$ python3 -q
>>> import numpy as np
>>> from numpy import linalg as LA
>>> np.set_printoptions(precision=3, suppress=True, linewidth=160, sign=" ")
>>> m1 = np.load("test15.npy")
>>> m1
array([[ 5.158,  0.57 , -3.497,  2.553, -7.304, -3.116],
       [-2.588,  0.018,  1.993, -1.485,  2.452,  1.819],
       [-1.449, -0.171,  1.   , -0.813,  2.016,  0.975],
       [ 2.016,  0.343, -1.313,  0.974, -3.321, -1.177],
       [ 1.108,  0.187, -0.812,  0.595, -1.805, -0.689],
       [ 1.678, -0.201, -1.427,  1.04 , -0.884, -1.289],
       [-2.021, -0.568,  1.13 , -0.804,  4.261,  0.978],
       [-2.271, -0.29 ,  1.759, -1.429,  3.305,  1.684],
       [-1.519, -0.036,  0.88 , -0.541,  1.707,  0.731],
       [-1.607, -0.358,  0.909, -0.651,  2.989,  0.803],
       [-5.343,  0.197,  4.196, -3.111,  4.459,  3.834],
       [ 0.704, -0.417, -0.769,  0.516,  0.941, -0.665],
       [ 1.767, -0.272, -1.408,  0.945, -0.729, -1.217],
       [-4.819, -0.171,  3.841, -3.017,  5.302,  3.613],
       [ 0.113,  0.313, -0.155,  0.211, -1.282, -0.17 ],
       [ 1.725, -0.441, -1.692,  1.324,  0.078, -1.624],
       [-1.253,  0.054,  0.889, -0.582,  1.055,  0.74 ],
       [-2.439, -0.078,  1.845, -1.338,  2.702,  1.635],
       [-1.862, -0.256,  1.119, -0.721,  2.906,  0.916],
       [ 0.562, -0.104, -0.394,  0.163, -0.238, -0.245],
       [ 2.173,  0.006, -1.711,  1.286, -2.151, -1.565],
       [ 1.724,  0.258, -1.191,  0.839, -2.756, -1.013],
       [ 4.483, -0.624, -3.494,  2.376, -2.051, -3.041],
       [ 0.644,  0.131, -0.569,  0.436, -1.154, -0.496],
       [ 2.471, -0.124, -1.688,  1.208, -1.961, -1.558],
       [ 0.101, -0.583, -0.254,  0.089,  2.129, -0.196],
       [ 0.222, -0.27 , -0.028, -0.111,  0.754,  0.033]])
>>> C2 = np.cov(m1, rowvar=False)
>>> m1.std(axis=0)
array([ 2.447,  0.296,  1.834,  1.351,  2.784,  1.66 ])
>>> np.corrcoef(m1.T)
array([[ 1.   ,  0.113, -0.995,  0.99 , -0.912, -0.992],
       [ 0.113,  1.   , -0.045,  0.065, -0.511, -0.045],
       [-0.995, -0.045,  1.   , -0.998,  0.878,  0.999],
       [ 0.99 ,  0.065, -0.998,  1.   , -0.881, -1.   ],
       [-0.912, -0.511,  0.878, -0.881,  1.   ,  0.875],
       [-0.992, -0.045,  0.999, -1.   ,  0.875,  1.   ]])
>>> np.argwhere(np.triu(np.abs(np.corrcoef(m1.T)) > 0.8, 1))
array([[ 0,  2],
       [ 0,  3],
       [ 0,  4],
       [ 0,  5],
       [ 2,  3],
       [ 2,  4],
       [ 2,  5],
       [ 3,  4],
       [ 3,  5],
       [ 4,  5]])
>>> W0 = np.array([[-3, -3, -3, -3, -3],
...     [-3, -6, -6, -6, -6],
...     [-3, -6, -9, -9, -9],
...     [-3, -6, -9, -12, -12],
...     [-3, -6, -9, -12, -15]])
>>> W0
array([[ -3,  -3,  -3,  -3,  -3],
       [ -3,  -6,  -6,  -6,  -6],
       [ -3,  -6,  -9,  -9,  -9],
       [ -3,  -6,  -9, -12, -12],
       [ -3,  -6,  -9, -12, -15]])
>>> # symmetric
>>> w, vecs = LA.eigh(W0)
>>> x = np.array([0, 2, 2, 1, 0])
>>> vecs * np.abs(w) @ vecs.T
array([[  3.,   3.,   3.,   3.,   3.],
       [  3.,   6.,   6.,   6.,   6.],
       [  3.,   6.,   9.,   9.,   9.],
       [  3.,   6.,   9.,  12.,  12.],
       [  3.,   6.,   9.,  12.,  15.]])
>>> np.abs(W0).sum(axis=1).max(), round(float(np.abs(w).max()), 3)
(np.int64(45), 37.031)
>>> x @ W0 @ x / (x @ x), round(w[0], 3), round(w[-1], 3)
(np.float64(-20.0), np.float64(-37.031), np.float64(-0.815))
>>> x @ W0 @ x
np.int64(-180)
>>> left, sv, Vh = LA.svd(W0, full_matrices=False)
>>> np.allclose(left * sv @ Vh, W0)
True
>>> np.round(Vh @ Vh.T, 3) + 0
array([[ 1.,  0.,  0.,  0.,  0.],
       [ 0.,  1.,  0.,  0.,  0.],
       [ 0.,  0.,  1.,  0.,  0.],
       [ 0.,  0.,  0.,  1.,  0.],
       [ 0.,  0.,  0.,  0.,  1.]])
>>> np.abs(Vh[0])
array([ 0.17 ,  0.326,  0.456,  0.549,  0.597])
>>> w, vecs = LA.eigh(W0)
>>> LA.eigvalsh(W0 + -2 * np.eye(5))
array([-39.031,  -6.346,  -3.749,  -3.06 ,  -2.815])
>>> np.round(vecs.T @ W0 @ vecs, 3) + 0
array([[-37.031,   0.   ,   0.   ,   0.   ,   0.   ],
       [  0.   ,  -4.346,   0.   ,   0.   ,   0.   ],
       [  0.   ,   0.   ,  -1.749,   0.   ,   0.   ],
       [  0.   ,   0.   ,   0.   ,  -1.06 ,   0.   ],
       [  0.   ,   0.   ,   0.   ,   0.   ,  -0.815]])
>>> (w > 1e-8).sum(), (w < -1e-8).sum()
(np.int64(0), np.int64(5))
>>> np.unique(w.round(6) + 0, return_counts=True)[1]
array([ 1,  1,  1,  1,  1])
>>> vecs @ np.diag(w) @ vecs.T
array([[ -3.,  -3.,  -3.,  -3.,  -3.],
       [ -3.,  -6.,  -6.,  -6.,  -6.],
       [ -3.,  -6.,  -9.,  -9.,  -9.],
       [ -3.,  -6.,  -9., -12., -12.],
       [ -3.,  -6.,  -9., -12., -15.]])
>>> feats = np.array([[-2, -2, -1, 2, -1, -2, 0],
...     [1, 0, -2, -1, 0, 0, 1],
...     [2, 0, 0, -2, 1, 1, 2],
...     [1, 2, -2, 2, 1, 2, -1]])
>>> feats[:, 6] = 4 * feats[:, 1]
>>> feats
array([[-2, -2, -1,  2, -1, -2, -8],
       [ 1,  0, -2, -1,  0,  0,  0],
       [ 2,  0,  0, -2,  1,  1,  0],
       [ 1,  2, -2,  2,  1,  2,  8]])
>>> # column 6 is much longer than the rest
>>> A2 = feats[0, 0] * feats[1:] - np.outer(feats[1:, 0], feats[0])
>>> A2
array([[ 0,  2,  5,  0,  1,  2,  8],
       [ 0,  4,  2,  0,  0,  2, 16],
       [ 0, -2,  5, -6, -1, -2, -8]])
>>> LA.matrix_rank(A2), LA.matrix_rank(feats)
(np.int64(3), np.int64(4))
>>> np.flatnonzero(~A2.round(6).any(axis=1))
array([], dtype=int64)
>>> A2 = np.array([[-3, 0], [-2, 2], [-1, -1], [1, 0], [3, -2], [0, 2], [0, -2]])
>>> feats @ A2
array([[10, 11],
       [-2,  2],
       [-5,  0],
       [ 0, -8]])
>>> np.einsum("ik,kj->ij", feats, A2)
array([[10, 11],
       [-2,  2],
       [-5,  0],
       [ 0, -8]])
>>> rng = np.random.default_rng(1)
>>> mat = rng.normal(size=(35, 5))
>>> mat = 10 * mat / LA.norm(mat, axis=1, keepdims=True)
>>> mat
array([[ 1.868,  4.442,  1.786, -7.045,  4.894],
       [ 4.367, -5.253,  5.686,  3.567,  2.878],
       [ 0.271,  5.21 , -7.018, -1.553, -4.595],
       [ 5.65 ,  0.375, -2.759, -7.378, -2.427],
       [ 0.026, -0.867,  4.069,  3.165, -8.525],
       [-9.602, -0.888, -2.146,  1.086,  1.105],
       [ 6.55 , -3.439, -1.168,  6.318,  2.   ],
       [ 3.565, -2.763, -8.86 ,  0.9  ,  0.586],
       [-7.231, -4.026, -0.424, -5.566, -0.579],
       [ 0.803,  0.299, -4.259,  4.994,  7.496],
       [ 2.101, -5.358,  4.791, -3.284,  5.757],
       [-5.615,  4.791, -0.105, -6.542, -1.645],
       [ 0.356,  1.796, -6.465, -7.289,  1.314],
       [-2.449,  1.236,  3.985, -8.65 ,  1.335],
       [ 7.222, -1.754, -4.781,  4.436,  1.495],
       [ 4.911, -1.892, -8.122, -0.603, -2.444],
       [ 3.304,  0.825, -6.949, -5.093,  3.766],
       [ 5.985, -5.637, -0.009,  3.923,  4.124],
       [ 6.159,  1.803, -0.667, -1.819,  7.421],
       [-8.372, -0.516,  0.123, -5.301,  1.238],
       [-3.689,  4.885, -0.711,  3.79 ,  6.904],
       [ 1.526, -3.491, -6.036,  6.989, -0.444],
       [-6.137,  1.286, -1.706,  7.595,  0.302],
       [ 0.092, -4.771,  3.135, -6.902,  4.446],
       [ 3.632, -3.634, -5.878,  1.47 ,  6.073],
       [-5.084, -6.353,  2.992, -4.27 , -2.57 ],
       [-4.231,  6.466, -4.926,  3.378, -2.146],
       [-4.891, -1.852, -5.504,  0.038, -6.508],
       [-5.772,  7.695, -0.281, -0.285,  2.702],
       [-3.108, -1.688,  3.14 ,  2.085, -8.561],
       [ 4.717, -3.342, -5.977, -5.097, -2.21 ],
       [ 5.541, -4.003,  0.545, -7.279, -0.005],
       [ 6.695, -1.761, -4.684,  1.723,  5.211],
       [ 3.048,  9.058,  0.961, -2.721, -0.579],
       [-0.43 ,  0.645, -0.178,  1.032, -9.915]])
>>> C2 = np.cov(mat, rowvar=False)
>>> np.argsort(-mat.std(axis=0).round(6), kind="stable")
array([ 0,  3,  4,  2,  1])
>>> round(np.corrcoef(mat[:, 0], mat[:, 4])[0, 1], 3)
np.float64(0.256)
>>> O, Rm = LA.qr(mat)
>>> np.round(O.T @ O, 3) + 0
array([[ 1.,  0.,  0.,  0.,  0.],
       [ 0.,  1.,  0.,  0.,  0.],
       [ 0.,  0.,  1.,  0.,  0.],
       [ 0.,  0.,  0.,  1.,  0.],
       [ 0.,  0.,  0.,  0.,  1.]])
>>> np.allclose(Rm.T @ Rm, mat.T @ mat)
True
>>> np.abs(np.diag(Rm))
array([ 28.515,  22.514,  24.592,  28.034,  25.48 ])
>>> O.shape, Rm.shape
((35, 5), (5, 5))
>>> np.round(abs(Rm[0, 0]), 3), round(float(LA.norm(mat[:, 0])), 3)
(np.float64(28.515), 28.515)
>>> A2 = np.c_[mat[:, :4] @ np.array([[0, 1, 3, -1], [1, 1, 2, -2], [3, -3, -2, -3], [-1, 0, -1, 3]]), np.array([2, -2, 1, 0, 1, 3, -1, 3, 3, -3, -3, -3, -1, 0, 2, -3, 3, 2, 2, 3, -3, 3, 2, 3, -3, 3, 3, 1, 1, 3, 0, -3, -2, -2, 2])]
>>> A2
array([[ 16.846,   0.951,  17.961, -37.246,   2.   ],
       [  8.236, -17.943, -12.343,  -0.216,  -2.   ],
       [-14.293,  26.537,  26.823,   5.706,   1.   ],
       [ -0.526,  14.304,  30.597, -20.254,   0.   ],
       [  8.175, -13.048, -12.96 ,  -1.003,   1.   ],
       [ -8.413,  -4.052, -27.378,  21.076,   3.   ],
       [-13.26 ,   6.614,   8.789,  22.784,  -1.   ],
       [-30.244,  27.382,  21.987,  31.243,   3.   ],
       [  0.267,  -9.984, -23.33 ,  -0.143,   3.   ],
       [-17.471,  13.878,   6.531,  26.356,  -3.   ],
       [ 12.299, -17.63 , -10.711, -15.609,  -3.   ],
       [ 11.018,  -0.509,  -0.511, -23.278,  -3.   ],
       [-10.31 ,  21.546,  24.878,  -6.419,  -1.   ],
       [ 21.839, -13.167,  -4.194, -37.926,   0.   ],
       [-20.534,  19.811,  23.282,  23.939,   2.   ],
       [-25.656,  27.385,  27.795,  21.432,  -3.   ],
       [-14.929,  24.976,  30.552,   0.616,   3.   ],
       [ -9.588,   0.376,   2.776,  17.086,   2.   ],
       [  1.623,   9.961,  25.235, -13.223,   2.   ],
       [  5.154,  -9.255, -21.09 ,  -6.869,   3.   ],
       [ -1.039,   3.33 ,  -3.664,   7.423,  -3.   ],
       [-28.589,  16.145,   2.681,  44.532,   3.   ],
       [-11.427,   0.267, -20.022,  31.468,   2.   ],
       [ 11.536, -14.084,  -8.633, -20.662,   3.   ],
       [-22.74 ,  17.633,  13.915,  25.682,  -3.   ],
       [  6.892, -20.412, -29.671,  -3.996,   3.   ],
       [-11.69 ,  17.014,   6.714,  16.211,   3.   ],
       [-18.4  ,   9.767,  -7.409,  25.219,   1.   ],
       [  7.137,   2.766,  -1.08 ,  -9.63 ,   1.   ],
       [  5.645, -14.214, -21.063,   3.321,   3.   ],
       [-16.177,  19.306,  24.517,   4.609,   0.   ],
       [  4.912,  -0.097,  14.806, -21.008,  -3.   ],
       [-17.537,  18.987,  24.209,  16.05 ,  -2.   ],
       [ 14.661,   9.224,  28.059, -32.208,  -2.   ],
       [ -0.922,   0.75 ,  -0.676,   2.771,   2.   ]])
>>> np.round(LA.lstsq(mat, A2[:, 0])[0], 3) + 0
array([ 0.,  1.,  3., -1.,  0.])
>>> LA.matrix_rank(np.c_[mat, A2])
np.int64(6)
>>> LA.matrix_rank(A2)
np.int64(5)
>>> LA.norm(LA.qr(mat)[0].T @ A2, axis=0) ** 2 / ((A2 ** 2).sum(axis=0) + 1e-12)
array([ 1. ,  1. ,  1. ,  1. ,  0.2])
>>> K = np.array([[1, 0, 2, 3, 3], [2, 2, 2, 3, 1], [0, 2, 3, 1, 2]])
>>> K[:, 4] = 4 * K[:, 0]
>>> K
array([[ 1,  0,  2,  3,  4],
       [ 2,  2,  2,  3,  8],
       [ 0,  2,  3,  1,  0]])
>>> np.round(LA.norm(K[1], 1), 3), round(LA.norm(K[1], np.inf), 3)
(np.float64(17.0), np.float64(8.0))
>>> np.round(LA.norm(K, 1), 3), np.round(LA.norm(K, np.inf), 3)
(np.float64(12.0), np.float64(17.0))
>>> round(float(LA.norm(K) ** 2 / LA.norm(K, 2) ** 2), 3)
1.127
>>> A = np.load("arr.npy")
>>> A
array([[ 0,  0,  1,  0,  0,  0],
       [ 0,  1,  0,  0,  0,  0],
       [ 0,  0,  0,  0,  0,  1],
       [ 0,  0,  0,  0,  1,  0],
       [ 0,  0,  0,  1,  0,  0],
       [ 1,  0,  0,  0,  0,  0]])
>>> W = np.array([[-3, -1, 0],
...     [3, 2, 2],
...     [-2, -2, 3],
...     [0, 3, -2],
...     [-3, 2, -2],
...     [3, -1, 0]])
>>> beta = np.array([3, -1, 2])
>>> H = np.maximum(A @ W + beta, 0)
>>> (H > 0).mean(axis=0)
array([ 0.667,  0.5  ,  0.667])
>>> C = np.array([[0, 2, 7], [6, 4, 4], [7, 1, 6]])
>>> (H @ C).round(6).argmax(axis=1)
array([ 2,  2,  2,  0,  2,  0])
>>> H @ C
array([[ 35,   7,  37],
       [ 34,  20,  70],
       [ 14,  14,  54],
       [  6,   4,   4],
       [ 12,  14,  29],
       [ 14,   2,  12]])
>>> A2 = A / np.sqrt((A ** 2).mean(axis=1, keepdims=True))
>>> A - A.mean(axis=1, keepdims=True)
array([[-0.167, -0.167,  0.833, -0.167, -0.167, -0.167],
       [-0.167,  0.833, -0.167, -0.167, -0.167, -0.167],
       [-0.167, -0.167, -0.167, -0.167, -0.167,  0.833],
       [-0.167, -0.167, -0.167, -0.167,  0.833, -0.167],
       [-0.167, -0.167, -0.167,  0.833, -0.167, -0.167],
       [ 0.833, -0.167, -0.167, -0.167, -0.167, -0.167]])
>>> A2[2]
array([ 0.   ,  0.   ,  0.   ,  0.   ,  0.   ,  2.449])
>>> LA.norm(A2, axis=1)
array([ 2.449,  2.449,  2.449,  2.449,  2.449,  2.449])
